$ ipython --no-banner

In [1]: import numpy as np

In [2]: from numpy import linalg as LA

In [3]: np.set_printoptions(suppress=True, linewidth=100)

In [4]: feats = np.load("block17.npy")

In [5]: feats
Out[5]: 
array([[ 1.94, -1.4 ,  0.34],
       [ 2.  , -1.4 ,  0.4 ]])

In [6]: LA.matrix_rank(feats, rtol=0.1)
Out[6]: np.int64(1)

In [7]: LA.cond(feats) > 100
Out[7]: np.False_

In [8]: vec = np.array([1, 0, 0])

In [9]: h1 = np.maximum(feats @ vec, 0)

In [10]: np.round(feats.T @ h1, 2)
Out[10]: array([ 7.76, -5.52,  1.46])

In [11]: feats * (h1 > 1e-9)[:, None]
Out[11]: 
array([[ 1.94, -1.4 ,  0.34],
       [ 2.  , -1.4 ,  0.4 ]])

In [12]: other = np.array([[3, -3], [-3, -1]])

In [13]: cent = np.kron(other, feats)

In [14]: round(LA.norm(cent, 2), 2), np.round(LA.norm(other, 2) * LA.norm(feats, 2), 2)
Out[14]: (np.float64(15.93), np.float64(15.93))

In [15]: cent.round(2)
Out[15]: 
array([[ 5.82, -4.2 ,  1.02, -5.82,  4.2 , -1.02],
       [ 6.  , -4.2 ,  1.2 , -6.  ,  4.2 , -1.2 ],
       [-5.82,  4.2 , -1.02, -1.94,  1.4 , -0.34],
       [-6.  ,  4.2 , -1.2 , -2.  ,  1.4 , -0.4 ]])

In [16]: LA.matrix_rank(cent)
Out[16]: np.int64(4)

In [17]: A = np.load("a.npy")

In [18]: A
Out[18]: 
array([[ 3.15, -0.36,  4.71],
       [ 0.25, -0.1 ,  1.1 ],
       [-2.59,  0.28, -3.71],
       [-0.55, -0.14,  1.24],
       [-3.28,  0.34, -4.55],
       [ 0.19, -0.04,  0.47],
       [ 3.08, -0.26,  3.67],
       [ 0.46, -0.04,  0.56]])

In [19]: try:
    ...:     LA.inv(A)
    ...: except LA.LinAlgError as e:
    ...:     print(e)
    ...: 
Last 2 dimensions of the array must be square

In [20]: LA.lstsq(A[:-1].T, A[-1])[2]
Out[20]: np.int32(2)

In [21]: np.allclose(A[:-1].T @ LA.lstsq(A[:-1].T, A[-1])[0], A[-1])
Out[21]: True

In [22]: round(np.trace(LA.pinv(A) @ A), 2)
Out[22]: np.float64(2.0)

In [23]: K = np.array([[5, -3, 0, 0], [-5, 1, 0, 0], [0, 0, 5, -3], [0, 0, -5, 1]])

In [24]: # 2 groups of indices that never mix

In [25]: rng = np.random.default_rng(336)

In [26]: idx = rng.permutation(4)

In [27]: idx
Out[27]: array([2, 1, 0, 3])

In [28]: other = K[idx][:, idx]

In [29]: np.allclose(other, K)
Out[29]: False

In [30]: other
Out[30]: 
array([[ 5,  0,  0, -3],
       [ 0,  1, -5,  0],
       [ 0, -3,  5,  0],
       [-5,  0,  0,  1]])

In [31]: np.trace(other)
Out[31]: np.int64(12)

In [32]: np.round(LA.det(other), 2), round(float(LA.det(K[idx])), 2)
Out[32]: (np.float64(100.0), -100.0)

In [33]: X = np.loadtxt("m.csv", delimiter=",")

In [34]: X
Out[34]: 
array([[ 177.,   73.,   53.,  -38.,   44.,  -82.,   56.],
       [  73.,   51.,   17.,  -13.,   49.,  -62.,   -8.],
       [  53.,   17.,   19.,  -21.,   15.,  -14.,    8.],
       [ -38.,  -13.,  -21.,   49.,  -46.,   -4.,   56.],
       [  44.,   49.,   15.,  -46.,   97.,  -44., -104.],
       [ -82.,  -62.,  -14.,   -4.,  -44.,   84.,  -16.],
       [  56.,   -8.,    8.,   56., -104.,  -16.,  192.]])

In [35]: C2 = X.T @ X

In [36]: np.trace(C2), (X ** 2).sum()
Out[36]: (np.float64(184715.0), np.float64(184715.0))

In [37]: np.allclose(C2, C2.T)
Out[37]: True

In [38]: C2
Out[38]: 
array([[ 52707.,  24831.,  14683.,  -9210.,  15960., -29350.,  15112.],
       [ 24831.,  14697.,   6871.,  -6885.,  14877., -16570.,  -2552.],
       [ 14683.,   6871.,   4385.,  -3849.,   5655.,  -7546.,   2008.],
       [ -9210.,  -6885.,  -3849.,   9723., -14988.,   4812.,  16152.],
       [ 15960.,  14877.,   5655., -14988.,  28839., -12972., -29736.],
       [-29350., -16570.,  -7546.,   4812., -12972.,  20028.,  -4272.],
       [ 15112.,  -2552.,   2008.,  16152., -29736.,  -4272.,  54336.]])

In [39]: LA.matrix_rank(C2)
Out[39]: np.int64(3)

In [40]: np.round(LA.svd(X, compute_uv=False) ** 2, 2) + 0
Out[40]: array([99919.97, 79849.91,  4945.12,     0.  ,     0.  ,     0.  ,     0.  ])

In [41]: vals, V = LA.eigh(X)

In [42]: np.round(V @ np.diag(vals) @ V.T, 2)
Out[42]: 
array([[ 177.,   73.,   53.,  -38.,   44.,  -82.,   56.],
       [  73.,   51.,   17.,  -13.,   49.,  -62.,   -8.],
       [  53.,   17.,   19.,  -21.,   15.,  -14.,    8.],
       [ -38.,  -13.,  -21.,   49.,  -46.,   -4.,   56.],
       [  44.,   49.,   15.,  -46.,   97.,  -44., -104.],
       [ -82.,  -62.,  -14.,   -4.,  -44.,   84.,  -16.],
       [  56.,   -8.,    8.,   56., -104.,  -16.,  192.]])

In [43]: round(float(vals.sum()), 2), np.trace(X)
Out[43]: (669.0, np.float64(669.0))

In [44]: np.round(LA.svd(X, compute_uv=False), 2) + 0
Out[44]: array([316.1 , 282.58,  70.32,   0.  ,   0.  ,   0.  ,   0.  ])

In [45]: np.round(V.T @ V, 2) + 0
Out[45]: 
array([[1., 0., 0., 0., 0., 0., 0.],
       [0., 1., 0., 0., 0., 0., 0.],
       [0., 0., 1., 0., 0., 0., 0.],
       [0., 0., 0., 1., 0., 0., 0.],
       [0., 0., 0., 0., 1., 0., 0.],
       [0., 0., 0., 0., 0., 1., 0.],
       [0., 0., 0., 0., 0., 0., 1.]])

In [46]: left, sigma, vt = LA.svd(X)

In [47]: V = vt[:(sigma > 1e-8).sum()]

In [48]: vec = X[6] + 4 * X[3] + rng.integers(2) * np.eye(7)[5]

In [49]: vec
Out[49]: array([ -96.,  -60.,  -76.,  252., -288.,  -32.,  416.])

In [50]: round(float(LA.norm(vec - V.T @ V @ vec)), 2)
Out[50]: 0.0

In [51]: left, sigma, vt = LA.svd(X)

In [52]: sigma.round(2) + 0
Out[52]: array([316.1 , 282.58,  70.32,   0.  ,   0.  ,   0.  ,   0.  ])

In [53]: other = left[:, :3] @ np.diag(sigma[:3]) @ vt[:3]

In [54]: round(LA.norm(X - other) / LA.norm(X), 2)
Out[54]: np.float64(0.0)

In [55]: other.round(2)
Out[55]: 
array([[ 177.,   73.,   53.,  -38.,   44.,  -82.,   56.],
       [  73.,   51.,   17.,  -13.,   49.,  -62.,   -8.],
       [  53.,   17.,   19.,  -21.,   15.,  -14.,    8.],
       [ -38.,  -13.,  -21.,   49.,  -46.,   -4.,   56.],
       [  44.,   49.,   15.,  -46.,   97.,  -44., -104.],
       [ -82.,  -62.,  -14.,   -4.,  -44.,   84.,  -16.],
       [  56.,   -8.,    8.,   56., -104.,  -16.,  192.]])

In [56]: LA.matrix_rank(other)
Out[56]: np.int64(3)

In [57]: LA.matrix_rank(X, rtol=0.05)
Out[57]: np.int64(3)

In [58]: round(np.abs(X - other).max(), 2)
Out[58]: np.float64(0.0)

In [59]: data = np.load("arr.npy")

In [60]: data
Out[60]: 
array([[ 1, -1, -1,  1,  1, -1, -1,  1],
       [ 1,  1,  1,  1,  1,  1,  1,  1],
       [ 1,  1, -1, -1,  1,  1, -1, -1],
       [ 1, -1,  1, -1, -1,  1, -1,  1],
       [ 1,  1, -1, -1, -1, -1,  1,  1],
       [ 1,  1,  1,  1, -1, -1, -1, -1]])

In [61]: T = np.stack([data, -3 * data, data[::-1]])

In [62]: LA.matrix_rank(T)
Out[62]: array([6, 6, 6])

In [63]: np.einsum("bij,cij->bc", T, T)
Out[63]: 
array([[  48, -144,    0],
       [-144,  432,    0],
       [   0,    0,   48]])

In [64]: LA.matrix_rank(T.reshape(3, -1))
Out[64]: np.int64(2)

In [65]: f = np.array([1, -1])

In [66]: np.convolve(data[2], f)
Out[66]: array([ 1,  0, -2,  0,  2,  0, -2,  0,  1])

In [67]: np.array([np.convolve(row, f, "same") for row in data])
Out[67]: 
array([[ 1, -2,  0,  2,  0, -2,  0,  2],
       [ 1,  0,  0,  0,  0,  0,  0,  0],
       [ 1,  0, -2,  0,  2,  0, -2,  0],
       [ 1, -2,  2, -2,  0,  2, -2,  2],
       [ 1,  0, -2,  0,  0,  0,  2,  0],
       [ 1,  0,  0,  0, -2,  0,  0,  0]])

In [68]: np.cross(data[2, :3], data[4, :3])
Out[68]: array([0, 0, 0])

In [69]: np.correlate(data[2], data[4], "full")
Out[69]: array([ 1,  2, -1, -4, -1,  2,  1,  0, -1, -2,  1,  4,  1, -2, -1])

In [70]: np.polyval(f, data[2])
Out[70]: array([ 0,  0, -2, -2,  0,  0, -2, -2])
